>>> import numpy as np
>>> np.set_printoptions(precision=2, suppress=True, linewidth=200, legacy="1.25")
>>> f = np.array([0, 4, 2])
>>> rng = np.random.default_rng(991)
>>> A = np.outer(rng.normal(size=25), f) + 0.02 * rng.normal(size=(25, 3))
>>> print(A.round(2) + 0)
[[-0.02  5.52  2.77]
 [-0.01  1.16  0.58]
 [ 0.02  2.65  1.31]
 [ 0.03 -2.33 -1.13]
 [ 0.04  3.55  1.82]
 [ 0.01 -1.81 -0.88]
 [-0.02 -0.65 -0.29]
 [ 0.02 -5.51 -2.79]
 [ 0.03  3.63  1.8 ]
 [-0.01 -3.8  -1.89]
 [-0.02  7.95  3.99]
 [ 0.01  1.66  0.82]
 [ 0.    4.92  2.46]
 [-0.02 -4.32 -2.17]
 [ 0.03 -3.55 -1.78]
 [ 0.02  2.55  1.26]
 [ 0.02  4.91  2.42]
 [-0.03  3.1   1.56]
 [ 0.01 -1.46 -0.73]
 [ 0.    0.31  0.17]
 [-0.01 -3.38 -1.67]
 [ 0.03  6.    2.98]
 [ 0.   -6.49 -3.25]
 [ 0.01 -1.06 -0.55]
 [ 0.01 -0.51 -0.28]]
>>> Y = np.c_[A[:, :2] @ np.array([[-3, -2], [1, 2]]), np.array([2, 2, 0, 2, 2, 0, 1, 0, 2, 1, 2, 2, 2, 0, 0, 2, 2, 1, 2, 2, 0, 2, 1, 0, 2])]
>>> print(Y)
[[  5.58  11.08   2.  ]
 [  1.19   2.34   2.  ]
 [  2.58   5.25   0.  ]
 [ -2.41  -4.72   2.  ]
 [  3.43   7.03   2.  ]
 [ -1.84  -3.64   0.  ]
 [ -0.58  -1.26   1.  ]
 [ -5.57 -11.06   0.  ]
 [  3.55   7.21   2.  ]
 [ -3.77  -7.58   1.  ]
 [  8.03  15.96   2.  ]
 [  1.62   3.29   2.  ]
 [  4.93   9.84   2.  ]
 [ -4.27  -8.6    0.  ]
 [ -3.63  -7.16   0.  ]
 [  2.47   5.05   2.  ]
 [  4.84   9.77   2.  ]
 [  3.18   6.25   1.  ]
 [ -1.49  -2.94   2.  ]
 [  0.33   0.63   2.  ]
 [ -3.35  -6.73   0.  ]
 [  5.92  11.95   2.  ]
 [ -6.49 -12.98   1.  ]
 [ -1.09  -2.14   0.  ]
 [ -0.55  -1.05   2.  ]]
>>> print(np.round(np.linalg.norm(Y - A @ np.linalg.lstsq(A, Y)[0], axis=0), 2) + 0)
[0.   0.   6.46]
>>> print(np.linalg.matrix_rank(Y))
3
>>> Uu, sigma, vt = np.linalg.svd(A, full_matrices=False)
>>> print((sigma > 1e-8).sum())
3
>>> print(np.round(Uu.T @ Uu, 2) + 0)
[[1. 0. 0.]
 [0. 1. 0.]
 [0. 0. 1.]]
>>> print(np.round(vt @ vt.T, 2) + 0)
[[1. 0. 0.]
 [0. 1. 0.]
 [0. 0. 1.]]
>>> print(np.round(sigma / sigma[0], 2) + 0)
[1.   0.01 0.  ]
>>> print(Uu.shape, sigma.shape, vt.shape)
(25, 3) (3,) (3, 3)
>>> print(np.round(Uu.T @ A @ vt.T, 2) + 0)
[[21.6   0.    0.  ]
 [ 0.    0.11  0.  ]
 [ 0.    0.    0.09]]
>>> basis = A[[3, 4]].astype(float)
>>> for _ in range(5):
...     lab = np.linalg.norm(A[:, None] - basis, axis=-1).argmin(axis=1)
...     basis = np.array([A[lab == j].mean(axis=0) for j in range(2)])
... 
>>> print(lab)
[1 1 1 0 1 0 0 0 1 0 1 1 1 0 0 1 1 1 0 0 0 1 0 0 0]
>>> print(np.abs(basis[1] - basis[0]).argmax())
1
>>> print(basis.round(2) + 0)
[[ 0.   -2.66 -1.33]
 [ 0.01  3.97  1.98]]
>>> print(np.round(basis[1] - basis[0], 2) + 0)
[0.   6.62 3.31]
>>> print(np.bincount(lab))
[13 12]
>>> q, Rm = np.linalg.qr(A)
>>> print(np.round(q @ Rm, 2) + 0)
[[-0.02  5.52  2.77]
 [-0.01  1.16  0.58]
 [ 0.02  2.65  1.31]
 [ 0.03 -2.33 -1.13]
 [ 0.04  3.55  1.82]
 [ 0.01 -1.81 -0.88]
 [-0.02 -0.65 -0.29]
 [ 0.02 -5.51 -2.79]
 [ 0.03  3.63  1.8 ]
 [-0.01 -3.8  -1.89]
 [-0.02  7.95  3.99]
 [ 0.01  1.66  0.82]
 [ 0.    4.92  2.46]
 [-0.02 -4.32 -2.17]
 [ 0.03 -3.55 -1.78]
 [ 0.02  2.55  1.26]
 [ 0.02  4.91  2.42]
 [-0.03  3.1   1.56]
 [ 0.01 -1.46 -0.73]
 [ 0.    0.31  0.17]
 [-0.01 -3.38 -1.67]
 [ 0.03  6.    2.98]
 [ 0.   -6.49 -3.25]
 [ 0.01 -1.06 -0.55]
 [ 0.01 -0.51 -0.28]]
>>> print(q.shape, Rm.shape)
(25, 3) (3, 3)
>>> f = np.array([-4, -2, 3, -3, -4])
>>> arr = 2 * np.eye(5) + np.outer(f, f)
>>> print(arr)
[[ 18.   8. -12.  12.  16.]
 [  8.   6.  -6.   6.   8.]
 [-12.  -6.  11.  -9. -12.]
 [ 12.   6.  -9.  11.  12.]
 [ 16.   8. -12.  12.  18.]]
>>> # equal to its transpose
>>> proj = A @ np.linalg.solve(A.T @ A, A.T)
>>> print(np.diag(proj))
[0.14 0.01 0.08 0.26 0.49 0.09 0.14 0.19 0.11 0.05 0.24 0.03 0.07 0.1  0.11 0.08 0.2  0.1  0.02 0.03 0.07 0.18 0.11 0.04 0.05]
>>> print(proj @ A[:, 2])
[ 2.77  0.58  1.31 -1.13  1.82 -0.88 -0.29 -2.79  1.8  -1.89  3.99  0.82  2.46 -2.17 -1.78  1.26  2.42  1.56 -0.73  0.17 -1.67  2.98 -3.25 -0.55 -0.28]
>>> ev, vecs = np.linalg.eigh(arr)
>>> vec = np.array([8, -8, 1, 6, -3])
>>> print(np.abs(arr).sum(axis=1).max(), np.abs(ev).max())
66.0 56.0
>>> print(vecs * np.maximum(ev, 0) @ vecs.T)
[[ 18.   8. -12.  12.  16.]
 [  8.   6.  -6.   6.   8.]
 [-12.  -6.  11.  -9. -12.]
 [ 12.   6.  -9.  11.  12.]
 [ 16.   8. -12.  12.  18.]]
>>> print(vecs * np.abs(ev) @ vecs.T)
[[ 18.   8. -12.  12.  16.]
 [  8.   6.  -6.   6.   8.]
 [-12.  -6.  11.  -9. -12.]
 [ 12.   6.  -9.  11.  12.]
 [ 16.   8. -12.  12.  18.]]
>>> print(np.linalg.eigvalsh(arr[1:, 1:]))
[ 2.  2.  2. 40.]
>>> ev, vecs = np.linalg.eigh(arr)
>>> print(ev.sum(), np.trace(arr))
64.0 64.0
>>> print(ev)
[ 2.  2.  2.  2. 56.]
>>> print(np.linalg.eigvalsh(arr + 3 * np.eye(5)))
[ 5.  5.  5.  5. 59.]
>>> print(np.unique(ev.round(6) + 0, return_counts=True)[1])
[4 1]
>>> print(np.abs(vecs[:, -1]).round(6).argmax())
0
>>> m1 = np.load("test3.npy")
>>> print(m1)
[[ 0.  0.  0.  0.  0.]
 [ 0.  0.  0.  0. -2.]
 [ 0.  0.  0.  0.  1.]
 [ 0.  0.  0.  0.  1.]
 [ 0. -2.  1.  1.  0.]]
>>> vec = np.array([-1, 0, 3])
>>> rhs = A @ vec
>>> print(np.round(np.linalg.solve(A.T @ A, A.T @ rhs), 2) + 0)
[-1.  0.  3.]
>>> rhs = rhs + 0.3 * rng.normal(size=25)
>>> print(rhs)
[  8.56   1.86   4.07  -3.52   4.69  -2.7   -0.65  -8.08   4.82  -5.56  11.86   2.22   7.57  -5.75  -5.69   3.33   6.9    5.28  -2.22   0.41  -4.71   8.92 -10.2   -1.27  -0.88]
>>> beta, *_ = np.linalg.lstsq(A, rhs)
>>> print(np.round(A.T @ (rhs - A @ beta), 2) + 0)
[0. 0. 0.]
>>> print(beta.round())
[-12.   2.  -1.]
>>> print([round(float(np.linalg.norm(np.linalg.solve(A.T @ A + lam * np.eye(3), A.T @ rhs))), 2) for lam in (0, 1, 10, 100)])
[12.34, 1.33, 1.3, 1.09]
>>> print(beta)
[-12.13   2.02  -1.08]
>>> lab = rng.permutation(5)
>>> print(lab)
[2 0 1 3 4]
>>> Y = m1[lab][:, lab]
>>> print(np.diag(Y))
[0. 0. 0. 0. 0.]
>>> print(round(np.linalg.det(Y), 2), round(float(np.linalg.det(m1[lab])), 2))
0.0 0.0
>>> ang = np.radians(90)
>>> Rm = np.eye(5)
>>> Rm[4, 4] = Rm[3, 3] = np.cos(ang)
>>> Rm[4, 3], Rm[3, 4] = -np.sin(ang), np.sin(ang)
>>> print(Rm.round(2) + 0)
[[ 1.  0.  0.  0.  0.]
 [ 0.  1.  0.  0.  0.]
 [ 0.  0.  1.  0.  0.]
 [ 0.  0.  0.  0.  1.]
 [ 0.  0.  0. -1.  0.]]
>>> Y = m1 @ Rm.T
>>> print(np.abs(Y - m1).max(axis=0))
[0. 0. 0. 2. 2.]
>>> print(round(float(np.linalg.det(Rm)), 2), np.trace(Rm))
1.0 3.0
>>> print(np.allclose(np.linalg.norm(m1, axis=1), np.linalg.norm(Y, axis=1)))
True
>>> print([round(float(x), 2) for x in np.linalg.svd(m1, compute_uv=False)[:3]])
[2.45, 2.45, 0.0]
>>> print(np.argsort(-np.linalg.norm(m1, axis=0).round(6), kind="stable")[:3])
[4 1 2]
>>> mat = np.loadtxt("mat.csv", delimiter=",")
>>> print(mat)
[[4. 0. 4. 0.]
 [5. 1. 5. 1.]
 [4. 0. 4. 0.]
 [5. 1. 5. 1.]]
>>> # columns 0 and 2 are equal
>>> print(np.linalg.matrix_rank(mat, rtol=0.1))
1
>>> print(round(np.linalg.norm(mat, 2) / np.linalg.norm(mat), 2))
1.0
>>> print(round(float(np.trace(np.linalg.pinv(mat) @ mat)), 2))
2.0
>>> print(np.round(mat @ np.linalg.pinv(mat) @ mat, 2) + 0)
[[4. 0. 4. 0.]
 [5. 1. 5. 1.]
 [4. 0. 4. 0.]
 [5. 1. 5. 1.]]
>>> print(np.abs(np.diag(np.linalg.qr(mat)[1])) > 1e-9)
[ True  True False False]
>>> print(np.linalg.lstsq(mat[:-1].T, mat[-1])[2])
2
>>> print(np.unique(mat.round(6), axis=0).shape)
(2, 4)
>>> feats = np.load("case6.npy")
>>> print(feats)
[[ 0  1  3  2 -1]
 [ 0 -2 -1  0 -1]
 [ 0  0  0  1 -3]
 [ 0  0  0  2 -3]
 [ 0  0  0  0 -1]]
>>> # rank 4
>>> print(np.sort(np.linalg.eigvals(feats)))
[-2. -1.  0.  0.  2.]
>>> print([int(np.linalg.matrix_rank(np.linalg.matrix_power(feats, p))) for p in range(1, 6)])
[4, 3, 3, 3, 3]
>>> print(feats @ feats)
[[  0  -2  -1   7 -15]
 [  0   4   2  -1   6]
 [  0   0   0   2   0]
 [  0   0   0   4  -3]
 [  0   0   0   0   1]]
>>> Uu, sigma, vt = np.linalg.svd(feats)
>>> vecs = vt[:(sigma > 1e-8).sum()]
>>> vec = feats[2] + 2 * feats[3] + rng.integers(2) * np.eye(5)[0]
>>> print(vec)
[ 1.  0.  0.  5. -9.]
>>> print(np.allclose(vecs.T @ vecs @ vec, vec))
False
>>> print(np.round(vecs.T @ vecs, 2) + 0)
[[0. 0. 0. 0. 0.]
 [0. 1. 0. 0. 0.]
 [0. 0. 1. 0. 0.]
 [0. 0. 0. 1. 0.]
 [0. 0. 0. 0. 1.]]
>>> print(np.abs(np.diag(np.linalg.qr(feats)[1])) > 1e-9)
[False  True False  True  True]
>>> print(np.unique(feats.round(6), axis=0).shape)
(5, 5)
>>> print(np.round(feats @ np.linalg.pinv(feats) @ feats, 2) + 0)
[[ 0.  1.  3.  2. -1.]
 [ 0. -2. -1.  0. -1.]
 [ 0.  0.  0.  1. -3.]
 [ 0.  0.  0.  2. -3.]
 [ 0.  0.  0.  0. -1.]]
>>> print(np.round(np.trace(np.linalg.pinv(feats) @ feats), 2))
4.0
>>> print(np.allclose(feats[:-1].T @ np.linalg.lstsq(feats[:-1].T, feats[-1])[0], feats[-1]))
True
>>> print(round(float(np.linalg.norm(feats, 2) / np.linalg.norm(feats)), 2))
0.8
>>> print(np.linalg.matrix_rank(feats, rtol=0.1))
4
>>> print(np.linalg.cond(feats) > 100)
True
>>> print([round(float(x), 2) for x in np.linalg.svd(feats, compute_uv=False)[:3]])
[5.38, 3.72, 1.35]
>>> print(np.argsort(-np.linalg.norm(feats, axis=0).round(6), kind="stable")[:3])
[4 2 3]
>>> proj = np.triu(np.array([[2, -1, 1, -2, 1],
...     [0, 2, -1, -2, 2],
...     [-2, -1, -1, -2, 2],
...     [-1, 2, -1, 0, 0],
...     [-1, 1, 2, -1, -2]]), 1) + np.eye(5)
>>> Y = proj @ feats @ np.linalg.inv(proj)
>>> print(np.trace(Y), np.trace(feats))
-1.0 -1
>>> print(Y)
[[  0.   3.   7.  19. -18.]
 [  0.  -2.  -3. -15.  16.]
 [  0.   0.   0.  -3.   1.]
 [  0.   0.   0.   2.  -3.]
 [  0.   0.   0.   0.  -1.]]
>>> print(proj @ feats - feats @ proj)
[[  0.   2.   2.   5.  -5.]
 [  0.   0.  -2. -11.  13.]
 [  0.   0.   0.  -4.   4.]
 [  0.   0.   0.   0.   0.]
 [  0.   0.   0.   0.   0.]]
>>> print(round(np.linalg.det(Y), 2))
0.0
>>> W0 = np.load("run3.npy")
>>> print(W0)
[[-0.95 -0.71  0.03]
 [-0.54 -0.38 -0.18]
 [ 2.28  1.9  -1.71]
 [ 0.35  0.35 -0.75]
 [ 0.32 -0.06  2.49]
 [-1.74 -1.38  0.72]]
>>> # rows and columns are dependent
>>> r = np.linalg.matrix_rank(W0)
>>> print(r)
2
>>> N = np.linalg.svd(W0)[2][r:].T
>>> print(N @ N.T)
[[ 0.35 -0.47 -0.06]
 [-0.47  0.64  0.08]
 [-0.06  0.08  0.01]]
>>> print(np.allclose(W0 @ N, 0))
True
>>> print(N[:, 0] / N[np.abs(N[:, 0]).round(6).argmax(), 0])
[-0.74  1.    0.12]
>>> print(np.linalg.matrix_rank(W0, rtol=0.1))
2
>>> print(np.linalg.cond(W0) > 100)
True
>>> print(np.argsort(-np.linalg.norm(W0, axis=0).round(6), kind="stable")[:3])
[2 0 1]
>>> Uu, sigma, vt = np.linalg.svd(W0)
>>> vecs = vt[:(sigma > 1e-8).sum()]
>>> vec = W0[3] + 3 * W0[0] + rng.integers(2) * np.eye(3)[0]
>>> print(vec)
[-1.5  -1.78 -0.66]
>>> print(vecs.T @ vecs)
[[ 0.65  0.47  0.06]
 [ 0.47  0.36 -0.08]
 [ 0.06 -0.08  0.99]]
>>> print(np.allclose(vecs.T @ vecs @ vec, vec))
False
>>> print(np.diag(vecs.T @ vecs))
[0.65 0.36 0.99]
>>> print(round(np.linalg.norm(vec - vecs.T @ vecs @ vec), 2))
0.59
>>> print(np.count_nonzero(W0))
18
>>> print(W0.mean(axis=0))
[-0.05 -0.05  0.1 ]
>>> print(W0.sum(axis=0))
[-0.28 -0.28  0.6 ]
>>> print(np.linalg.matrix_rank(W0))
2
>>> print(np.round(np.linalg.svd(W0, compute_uv=False), 2) + 0)
[4.48 2.47 0.  ]
>>> print(np.diff(W0, axis=0))
[[ 0.41  0.33 -0.21]
 [ 2.82  2.28 -1.53]
 [-1.93 -1.55  0.96]
 [-0.03 -0.41  3.24]
 [-2.06 -1.32 -1.77]]
>>> vec = np.array([0, -1, 1])
>>> h = np.maximum(W0 @ vec, 0)
>>> print(np.maximum(W0 @ (3 * vec), 0))
[2.22 0.6  0.   0.   7.65 6.3 ]
>>> print(h)
[0.74 0.2  0.   0.   2.55 2.1 ]
>>> print(np.tanh(W0 @ vec))
[ 0.63  0.2  -1.   -0.8   0.99  0.97]
>>> print(W0.T @ h)
[-3.65 -3.65  7.85]
>>> print(W0 * (h > 1e-9)[:, None])
[[-0.95 -0.71  0.03]
 [-0.54 -0.38 -0.18]
 [ 0.    0.   -0.  ]
 [ 0.    0.   -0.  ]
 [ 0.32 -0.06  2.49]
 [-1.74 -1.38  0.72]]
>>> X = np.load("m.npy")
>>> print(X.round(2) + 0)
[[ 0.11 -0.02  0.11  0.27 -0.12  0.  ]
 [-0.02  0.17  0.18 -0.11  0.03  0.31]
 [ 0.11  0.18  0.94  0.03  0.08 -0.06]
 [ 0.27 -0.11  0.03  0.72 -0.34  0.  ]
 [-0.12  0.03  0.08 -0.34  0.19 -0.11]
 [ 0.    0.31 -0.06  0.   -0.11  0.87]]
>>> Uu, sigma, vt = np.linalg.svd(X)
>>> vecs = vt[:(sigma > 1e-8).sum()]
>>> vec = X[5] + 2 * X[2] + rng.integers(2) * np.eye(6)[2]
>>> print(vec)
[0.21 0.68 1.82 0.05 0.04 0.75]
>>> print(np.diag(vecs.T @ vecs))
[0.11 0.17 0.94 0.72 0.19 0.87]
>>> print(np.round(np.linalg.norm(vec - vecs.T @ vecs @ vec), 2))
0.0
>>> vec = np.array([2, 1, 2, 1, 1, 3])
>>> print(np.round(np.eye(6) - X, 2) + 0)
[[ 0.89  0.02 -0.11 -0.27  0.12  0.  ]
 [ 0.02  0.83 -0.18  0.11 -0.03 -0.31]
 [-0.11 -0.18  0.06 -0.03 -0.08  0.06]
 [-0.27  0.11 -0.03  0.28  0.34  0.  ]
 [ 0.12 -0.03 -0.08  0.34  0.81  0.11]
 [ 0.   -0.31  0.06  0.    0.11  0.13]]
>>> print(X @ X @ vec)
[ 0.56  1.35  2.21  0.85 -0.55  2.68]
>>> print(round(np.trace(X), 2))
3.0
>>> print(round((vec - X @ vec) @ (X @ vec), 2))
0.0
>>> print(np.linalg.eigvalsh(2 * X - np.eye(6)))
[-1. -1. -1.  1.  1.  1.]
>>> r = np.linalg.matrix_rank(X)
>>> print(r)
3
>>> N = np.linalg.svd(X)[2][r:].T
>>> print(np.round(X @ N, 2) + 0)
[[0. 0. 0.]
 [0. 0. 0.]
 [0. 0. 0.]
 [0. 0. 0.]
 [0. 0. 0.]
 [0. 0. 0.]]
>>> print([int(np.linalg.matrix_rank(np.delete(X, i, axis=0))) for i in range(6)])
[3, 3, 3, 3, 3, 3]
>>> print(np.linalg.matrix_rank(X.T @ X), np.linalg.matrix_rank(X @ X.T))
3 3
>>> Xs = A - A.mean(axis=0)
>>> Uu, sigma, vt = np.linalg.svd(Xs, full_matrices=False)
>>> print(np.abs(vt[0]).argmax())
1
>>> print(np.round(vt[0] * np.sign(vt[0, np.abs(vt[0]).argmax()]), 2) + 0)
[0.   0.89 0.45]
>>> print(np.linalg.matrix_rank(Xs))
3
>>> print(np.abs(Uu[:, 0]).argmax())
10
>>> print(np.round(Xs.mean(axis=0), 2) + 0)
[0. 0. 0.]
>>> print(np.round(sigma ** 2 / (sigma ** 2).sum(), 2) + 0)
[1. 0. 0.]
>>> print(np.abs(vt[-1]))
[0.73 0.31 0.61]
>>> ev, vecs = np.linalg.eigh(X)
>>> vec = np.array([-5, 3, 0, -4, 1, -2])
>>> print(round(vec @ X @ vec / (vec @ vec), 2), round(float(ev[0]), 2), round(ev[-1], 2))
0.62 -0.0 1.0
>>> print(np.round(vecs * np.abs(ev) @ vecs.T, 2) + 0)
[[ 0.11 -0.02  0.11  0.27 -0.12  0.  ]
 [-0.02  0.17  0.18 -0.11  0.03  0.31]
 [ 0.11  0.18  0.94  0.03  0.08 -0.06]
 [ 0.27 -0.11  0.03  0.72 -0.34  0.  ]
 [-0.12  0.03  0.08 -0.34  0.19 -0.11]
 [ 0.    0.31 -0.06  0.   -0.11  0.87]]
>>> print(round(float(np.abs(X).sum(axis=1).max()), 2), round(float(np.abs(ev).max()), 2))
1.47 1.0
>>> print(np.round(vecs * np.maximum(ev, 0) @ vecs.T, 2) + 0)
[[ 0.11 -0.02  0.11  0.27 -0.12  0.  ]
 [-0.02  0.17  0.18 -0.11  0.03  0.31]
 [ 0.11  0.18  0.94  0.03  0.08 -0.06]
 [ 0.27 -0.11  0.03  0.72 -0.34  0.  ]
 [-0.12  0.03  0.08 -0.34  0.19 -0.11]
 [ 0.    0.31 -0.06  0.   -0.11  0.87]]
>>> print(np.round(np.linalg.eigvalsh(X[1:, 1:]), 2) + 0)
[0.   0.   0.89 1.   1.  ]
